$ python -q
>>> import numpy as np
>>> np.set_printoptions(precision=2, suppress=True, linewidth=200)
>>> def rnd(a):
...     return np.round(a, 2) + 0
... 
>>> m1 = np.loadtxt("block4.csv", delimiter=",")
>>> m1
array([[  3.75,  19.37,  -1.32,  -1.62],
       [  0.71, -21.71,   6.59,  -0.79],
       [  3.06,  -7.14,   1.02,   4.5 ],
       [ -6.13, -11.  ,  -0.72,   4.07],
       [ -3.48,   4.55,  -0.07,  -1.11],
       [  2.27,   9.12,   0.78,  -7.01],
       [ -2.81,   9.57,  -0.88,   4.22],
       [  4.96,  -3.9 ,   1.19,  -1.53],
       [  9.9 ,   5.52,  -0.22,  -1.57],
       [  2.94,  -4.68,  -1.47,   2.79],
       [ -1.31,   0.85,  -0.53,  -1.06],
       [ -9.22,   3.66,   0.48,  -0.92],
       [  0.68, -10.99,   0.68,  -0.41],
       [  0.75,   1.69,   0.02,   1.07],
       [  8.17,   7.63,   0.5 ,  -1.74],
       [ -8.4 , -21.99,  -0.19,  -2.94]])
>>> rnd(m1[15] @ m1[7])
np.float64(48.37)
>>> rnd(np.linalg.norm(m1, "nuc"))
np.float64(81.95)
>>> rnd(np.linalg.norm(m1, 1)), rnd(np.linalg.norm(m1, np.inf))
(np.float64(143.37), np.float64(33.52))
>>> rnd(np.linalg.norm(m1) ** 2 / np.linalg.norm(m1, 2) ** 2)
np.float64(1.27)
>>> f = np.array([0, 2])
>>> rnd(np.cross(m1[0, :3], m1[2, :3]))
array([ 10.33,  -7.86, -86.05])
>>> np.polyval(f, m1[0])
array([2., 2., 2., 2.])
>>> rnd(np.correlate(m1[0], m1[2], "full"))
array([  16.88,   90.99,  -12.96, -135.46,   67.04,    7.53,   -4.96])
>>> x = np.array([0, 4, 1, 7])
>>> y = m1 @ x
>>> c, lr = np.zeros(4), 1 / np.linalg.norm(m1, 2) ** 2
>>> for i in range(250):
...     c -= lr * m1.T @ (m1 @ c - y)
...     if i % 50 == 0: print(i, round(np.linalg.norm(m1 @ c - y), 2))
... 
0 76.06
50 7.63
100 3.48
150 1.67
200 0.8
>>> rnd(np.linalg.cond(m1))
np.float64(8.28)
>>> np.count_nonzero(m1)
np.int64(64)
>>> rnd(m1.mean(axis=0))
array([ 0.36, -1.22,  0.37, -0.25])
>>> m1[16]
Traceback (most recent call last):
  File "<python-input-20>", line 1, in <module>
    m1[16]
    ~~^^^^
IndexError: index 16 is out of bounds for axis 0 with size 16
>>> np.abs(m1).max()
np.float64(21.99)
>>> x = np.array([-3, 1, -3, 0])
>>> m1 @ np.eye(4)[3]
array([-1.62, -0.79,  4.5 ,  4.07, -1.11, -7.01,  4.22, -1.53, -1.57,  2.79, -1.06, -0.92, -0.41,  1.07, -1.74, -2.94])
>>> (m1 @ x).argmax()
np.int64(11)
>>> E = np.load("a.npy")
>>> E
array([[  0,  43,   0,   0,  55],
       [ 16,   0,  52,  29,   0],
       [  0,   0,  78,  26,   0],
       [  0,  20,  83,  25,   0],
       [  0,   0, 110,  38,   0],
       [ 44,  50,   0,   0,  89],
       [ 32,  74,  37,  12,  12],
       [ 29,   0,  54,  32,   0],
       [ 51,   0,   0,   6,   0],
       [  0,   0,  12,   0,   0],
       [  0,  23,   0,   0,  72],
       [  0,   0,   0,   0,  19],
       [ 37,   0,   4,  18,   0],
       [  0,   0,  97,  38,   0],
       [  0,  17,  58,  12,   0],
       [  7,  72,   0,   0, 108],
       [  0,   0,  54,  13,   0],
       [ 20,  23,   0,   1,  22],
       [ 39,  76,   0,   0,  67],
       [ 43,   8,  21,  15,   0],
       [  0,   0,  26,   0,   0],
       [  0,   0,   0,   0,  62],
       [  0,  35,  12,   1,  18],
       [  0,   0, 127,  47,   0],
       [ 60,   0,   0,   6,  11],
       [ 92,  30,   0,  10,  18],
       [  5,  51,  24,   6,  14],
       [  0,   0,  57,  12,   0],
       [  0,  22,   5,   0,  24]])
>>> Z = E[[7, 14]].astype(float)
>>> for _ in range(7):
...     labels = np.linalg.norm(E[:, None] - Z, axis=-1).argmin(axis=1)
...     Z = np.array([E[labels == j].mean(axis=0) for j in range(2)])
... 
>>> labels
array([1, 1, 1, 1, 1, 1, 1, 1, 0, 1, 1, 1, 0, 1, 1, 1, 1, 1, 1, 0, 1, 1, 1, 1, 0, 0, 1, 1, 1])
>>> rnd(Z[1] - Z[0])
array([-48.6 ,  13.48,  31.92,   1.17,  17.62])
>>> np.bincount(labels)
array([ 5, 24])
>>> Xs = (E - E.mean(axis=0)) / E.std(axis=0)
>>> np.argwhere(np.abs(Xs) > 2)
array([[ 4,  2],
       [ 5,  4],
       [ 6,  1],
       [15,  1],
       [15,  4],
       [18,  1],
       [23,  2],
       [23,  3],
       [25,  0]])
>>> rnd(Xs.std(axis=0))
array([1., 1., 1., 1., 1.])
>>> c = np.linalg.lstsq(np.delete(Xs, 1, axis=1), Xs[:, 1])[0]
>>> np.abs(c).argmax()
np.int64(1)
>>> rnd(c)
array([ 0.4 ,  0.82, -0.76,  0.66])
>>> J = np.load("data.npy")
>>> J
array([[ 2.02,  0.  ,  0.  , -2.  ,  3.  ],
       [ 2.  ,  1.02, -2.  , -3.  ,  3.  ],
       [ 1.  , -3.  , -0.98,  2.  , -1.  ],
       [-2.  , -3.  ,  0.  , -1.98,  3.  ],
       [ 2.  ,  0.  ,  0.  , -2.  ,  3.02]])
>>> q, V = np.linalg.qr(J[:, :3])[0], np.linalg.qr(J[:, 3:])[0]
>>> sig = np.linalg.svd(q.T @ V, compute_uv=False)
>>> rnd(sig)
array([1.  , 0.44])
>>> rnd(np.linalg.norm(q @ q.T - V @ V.T, 2))
np.float64(1.0)
>>> rnd(np.degrees(np.arccos(sig.clip(0, 1))))
array([ 0.58, 63.84])
>>> Y = np.array([[-1, 2, -1], [-1, -3, 2], [2, 1, 3], [-2, 1, 3], [2, 1, 2]])
>>> rnd(np.einsum("ij,ij->i", J, J))
array([17.08, 27.04, 15.96, 25.92, 17.12])
>>> np.linalg.matrix_rank(np.vstack([J, Y.T]))
np.int64(5)
>>> np.linalg.norm(J, axis=1).argmax()
np.int64(1)
>>> rnd(np.linalg.norm(J) ** 2 / np.linalg.norm(J, 2) ** 2)
np.float64(1.57)
>>> J[2] @ J[0]
np.float64(-4.98)
>>> rnd(np.linalg.norm(J[2] - J[0]))
np.float64(6.56)
>>> rnd(np.linalg.norm(J, 2))
np.float64(8.1)
>>> f, v = J[3], J[4]
>>> f @ v
np.float64(9.02)
>>> p = (f @ v) / (f @ f) * f
>>> np.linalg.matrix_rank(np.outer(f, v))
np.int64(1)
>>> (v - p) @ f
np.float64(0.0)
>>> rnd(np.linalg.norm(f + v) ** 2 + np.linalg.norm(f - v) ** 2)
np.float64(86.08)
>>> Y = np.array([[2, 0], [1, 1]])
>>> data = np.kron(np.eye(2, dtype=int), Y)
>>> data
array([[2, 0, 0, 0],
       [1, 1, 0, 0],
       [0, 0, 2, 0],
       [0, 0, 1, 1]])
>>> proj = np.triu(np.array([[1, 3, 1, 2], [1, 0, 3, 2], [3, 0, 0, 1], [3, 3, 1, 0]]), 1) + np.eye(4)
>>> Y = proj @ data @ np.linalg.inv(proj)
>>> np.trace(Y), np.trace(data)
(np.float64(6.0), np.int64(6))
>>> proj @ data - data @ proj
array([[ 3., -3.,  2., -2.],
       [ 0., -3.,  4., -2.],
       [ 0.,  0.,  1., -1.],
       [ 0.,  0.,  0., -1.]])
>>> np.einsum("ii->", data)
np.int64(6)
>>> rnd(np.linalg.eigvals(data))
array([1., 1., 2., 2.])
>>> np.poly(data)
array([  1.,  -6.,  13., -12.,   4.])
>>> rnd(np.linalg.det(data[::-1]))
np.float64(4.0)
